% ipython --no-banner

In [1]: import numpy as np

In [2]: from numpy import linalg as LA

In [3]: np.set_printoptions(precision=2, suppress=True, linewidth=100, floatmode="fixed")

In [4]: E = np.loadtxt("data.csv", delimiter=",")

In [5]: E
Out[5]: 
array([[ 2.00, -3.00,  3.00, -3.00,  0.00],
       [ 3.00,  1.00,  0.00, -3.00, -3.00],
       [ 1.00, -3.00, -2.00,  2.00, -2.00],
       [ 0.00,  0.00,  1.00,  3.00,  1.00],
       [-7.00, -6.00,  3.00,  6.00,  9.00]])

In [6]: U, s, vt = LA.svd(E)

In [7]: V = vt[:(s > 1e-8).sum()]

In [8]: rng = np.random.default_rng(2540)

In [9]: x = E[3] + -1 * E[0] + rng.integers(2) * np.eye(5)[1]

In [10]: x
Out[10]: array([-2.00,  4.00, -2.00,  6.00,  1.00])

In [11]: np.diag(V.T @ V)
Out[11]: array([0.65, 1.00, 0.79, 1.00, 0.56])

In [12]: LA.matrix_rank(np.vstack([E, x]))
Out[12]: np.int64(5)

In [13]: round(LA.norm(x - V.T @ V @ x), 2)
Out[13]: np.float64(0.01)

In [14]: np.round(V.T @ V, 2) + 0
Out[14]: 
array([[ 0.65, -0.01,  0.27,  0.04, -0.39],
       [-0.01,  1.00,  0.00,  0.00, -0.01],
       [ 0.27,  0.00,  0.79, -0.03,  0.30],
       [ 0.04,  0.00, -0.03,  1.00,  0.05],
       [-0.39, -0.01,  0.30,  0.05,  0.56]])

In [15]: X = np.load("a.npy")

In [16]: X
Out[16]: 
array([[16.21, 23.18, -4.61, -5.32, 10.42],
       [14.41, 26.34, -3.90, -6.64,  9.21],
       [15.09, 25.10, -4.89, -4.63,  9.48],
       [14.55, 24.93, -5.42, -4.24, 10.04],
       [14.62, 24.78, -6.30, -5.26,  7.65],
       [15.36, 26.60, -5.27, -4.05, 10.84],
       [14.67, 23.73, -3.98, -3.36, 10.38],
       [15.32, 25.53, -4.83, -5.11, 11.31],
       [14.01, 26.12, -5.88, -4.39,  9.92],
       [14.38, 25.49, -4.67, -4.50,  9.75],
       [14.72, 23.88, -4.89, -6.27,  8.93],
       [15.37, 25.30, -4.43, -4.65, 10.74],
       [15.93, 24.99, -5.09, -5.69, 10.69],
       [14.90, 25.85, -4.56, -4.99,  8.75],
       [13.33, 25.21, -5.82, -5.43, 10.58],
       [15.02, 24.44, -5.72, -6.99, 10.54],
       [13.52, 25.01, -5.32, -4.81,  9.43]])

In [17]: np.abs(LA.svd(X)[2][-1])
Out[17]: array([0.37, 0.25, 0.82, 0.29, 0.18])

In [18]: round(np.log10(LA.cond(X)))
Out[18]: 2

In [19]: LA.matrix_rank(X, rtol=0.1)
Out[19]: np.int64(1)

In [20]: [round(float(x), 2) for x in LA.svd(X, compute_uv=False)[:3]]
Out[20]: [130.27, 4.16, 3.95]

In [21]: dist = LA.norm(X[:, None] - X[None], axis=-1)

In [22]: (dist + 1e9 * np.eye(17)).round(6).argmin(axis=1)
Out[22]: array([12, 13,  9,  9, 10,  7,  3, 11,  3,  2, 15,  7,  7,  2, 16, 12,  9])

In [23]: dist.shape
Out[23]: (17, 17)

In [24]: dist.mean(axis=1).argmax()
Out[24]: np.int64(4)

In [25]: LA.matrix_rank(dist ** 2)
Out[25]: np.int64(7)

In [26]: dist[3].round(6).argsort(kind="stable")[:4]
Out[26]: array([ 3,  9,  2, 16])

In [27]: dist[:5, :5]
Out[27]: 
array([[0.00, 4.12, 2.53, 2.79, 3.95],
       [4.12, 0.00, 2.66, 3.28, 3.55],
       [2.53, 2.66, 0.00, 1.03, 2.46],
       [2.79, 3.28, 1.03, 0.00, 2.75],
       [3.95, 3.55, 2.46, 2.75, 0.00]])

In [28]: np.flatnonzero(dist[3] < dist.mean() / 2)
Out[28]: array([2, 3, 9])

In [29]: other = X / np.sqrt((X ** 2).mean(axis=1, keepdims=True))

In [30]: LA.norm(other, axis=1)
Out[30]: 
array([2.24, 2.24, 2.24, 2.24, 2.24, 2.24, 2.24, 2.24, 2.24, 2.24, 2.24, 2.24, 2.24, 2.24, 2.24,
       2.24, 2.24])

In [31]: LA.matrix_rank(other) == LA.matrix_rank(X)
Out[31]: np.True_

In [32]: LA.matrix_rank(X - X.mean(axis=1, keepdims=True))
Out[32]: np.int64(4)
